% python3 -q
>>> import numpy as np
>>> np.set_printoptions(suppress=True, linewidth=120)
>>> J = np.loadtxt("data.csv", delimiter=",")
>>> J
array([[ 0.,  1.,  1.,  0.],
       [ 0., -2., -2., -1.],
       [ 0., -2., -2., -1.],
       [-1.,  2., -2., -1.],
       [-2., -1.,  2.,  1.]])
>>> other = np.c_[J[:, :1] @ np.array([[-9]]), np.array([-6, 7, -9, -4, -6])]
>>> other
array([[ 0., -6.],
       [ 0.,  7.],
       [ 0., -9.],
       [ 9., -4.],
       [18., -6.]])
>>> np.round(np.linalg.norm(np.linalg.qr(J)[0].T @ other, axis=0) ** 2 / ((other ** 2).sum(axis=0) + 1e-12), 4)
array([1.    , 0.4128])
>>> np.linalg.matrix_rank(np.c_[J, other])
np.int64(5)
>>> Uu, s, vt = np.linalg.svd(other, full_matrices=False)
>>> s.round(4)
array([21.9816, 11.824 ])
>>> np.round(s / s[0], 4)
array([1.    , 0.5379])
>>> np.round(vt @ vt.T, 4) + 0
array([[1., 0.],
       [0., 1.]])
>>> Uu.shape, s.shape, vt.shape
((5, 2), (2,), (2, 2))
>>> (s > 1e-8).sum()
np.int64(2)
>>> np.round(Uu.T @ Uu, 4) + 0
array([[1., 0.],
       [0., 1.]])
>>> r0 = np.array([1, 3, 3])
>>> np.convolve(J[0], r0)
array([0., 1., 4., 6., 3., 0.])
>>> np.polyval(r0, J[0])
array([3., 7., 7., 3.])
>>> X = np.loadtxt("dump.csv", delimiter=",")
>>> X
array([[-3., -2., -1.,  0.,  1.],
       [ 2.,  3.,  4.,  5.,  6.],
       [ 7.,  8.,  9., 10., 11.],
       [12., 13., 14., 15., 16.]])
>>> # null space of dimension 3
>>> vec = np.array([-2, -1, -1, 0])
>>> h1 = np.maximum(J @ vec, 0)
>>> np.maximum(J @ (3 * vec), 0)
array([ 0., 12., 12.,  6.,  9.])
>>> np.maximum(J @ vec, 0) - np.maximum(-J @ vec, 0)
array([-2.,  4.,  4.,  2.,  3.])
>>> np.flatnonzero(h1 > 1e-9)
array([1, 2, 3, 4])
>>> h1
array([0., 4., 4., 2., 3.])
>>> other = np.array([[3, 7], [6, 7]])
>>> other[-1] = other[0]
>>> m1 = other + 0.02 * np.eye(2)
>>> m1
array([[3.02, 7.  ],
       [3.  , 7.02]])
>>> other = np.array([[-1, 1], [-3, 1]])
>>> W2 = np.kron(other, m1)
>>> round(float(np.linalg.norm(W2, 2)), 4), round(float(np.linalg.norm(other, 2) * np.linalg.norm(m1, 2)), 4)
(36.8356, 36.8356)
>>> print(W2.shape)
(4, 4)
>>> Uu, s, vt = np.linalg.svd(m1)
>>> print(np.argmax(s[:-1] / (s[1:] + 1e-6)) + 1)
1
>>> print(s.round(4))
[10.7889  0.0186]
>>> other = Uu[:, :1] @ np.diag(s[:1]) @ vt[:1]
>>> np.linalg.matrix_rank(other)
np.int64(1)
>>> print(round(float(np.linalg.det(m1)), 4))
0.2004
>>> np.trace(m1)
np.float64(10.04)
>>> print(np.round(np.abs(np.linalg.eigvals(m1)).max(), 4))
10.02
>>> np.round(np.sort(np.abs(np.linalg.eigvals(m1))), 4)
array([ 0.02, 10.02])
>>> rng = np.random.default_rng(206886)
>>> z = rng.permutation(2)
>>> z
array([1, 0])
>>> other = m1[z][:, z]
>>> np.round(np.sort(np.abs(np.linalg.eigvals(other))), 4)
array([ 0.02, 10.02])
>>> print(other)
[[7.02 3.  ]
 [7.   3.02]]
>>> np.allclose(other, m1)
False
>>> np.diag(other)
array([7.02, 3.02])
>>> [round(float(x), 4) for x in np.linalg.svd(other, compute_uv=False)[:3]]
[10.7889, 0.0186]
>>> np.linalg.cond(other) > 100
np.True_
>>> np.argsort(-np.linalg.norm(other, axis=0).round(6), kind="stable")[:3]
array([0, 1])
>>> W0 = np.array([[-2, -2, -2], [-2, -2, -2], [-2, -2, -2]])
>>> # column 1 repeats column 0
>>> np.round(X @ np.linalg.pinv(X) @ X, 4) + 0
array([[-3., -2., -1.,  0.,  1.],
       [ 2.,  3.,  4.,  5.,  6.],
       [ 7.,  8.,  9., 10., 11.],
       [12., 13., 14., 15., 16.]])
>>> round(float(np.trace(np.linalg.pinv(X) @ X)), 4)
2.0
>>> other = W0 / np.linalg.norm(W0, axis=1, keepdims=True)
>>> G = other @ other.T
>>> np.round(np.linalg.norm(other, axis=1), 4)
array([1., 1., 1.])
>>> hat = np.triu(np.array([[1, -2, 0], [0, -3, -1], [1, 2, -1]]), 1) + np.eye(3)
>>> other = hat @ W0 @ np.linalg.inv(hat)
>>> np.trace(other), np.trace(W0)
(np.float64(-6.0), np.int64(-6))
>>> np.poly(other)
array([1., 6., 0., 0.])
>>> np.linalg.matrix_rank(other)
np.int64(1)
>>> print(hat @ W0 - W0 @ hat)
[[ 4.  0.  2.]
 [ 2. -2.  0.]
 [ 0. -4. -2.]]
>>> np.round(np.linalg.det(other), 4)
np.float64(0.0)
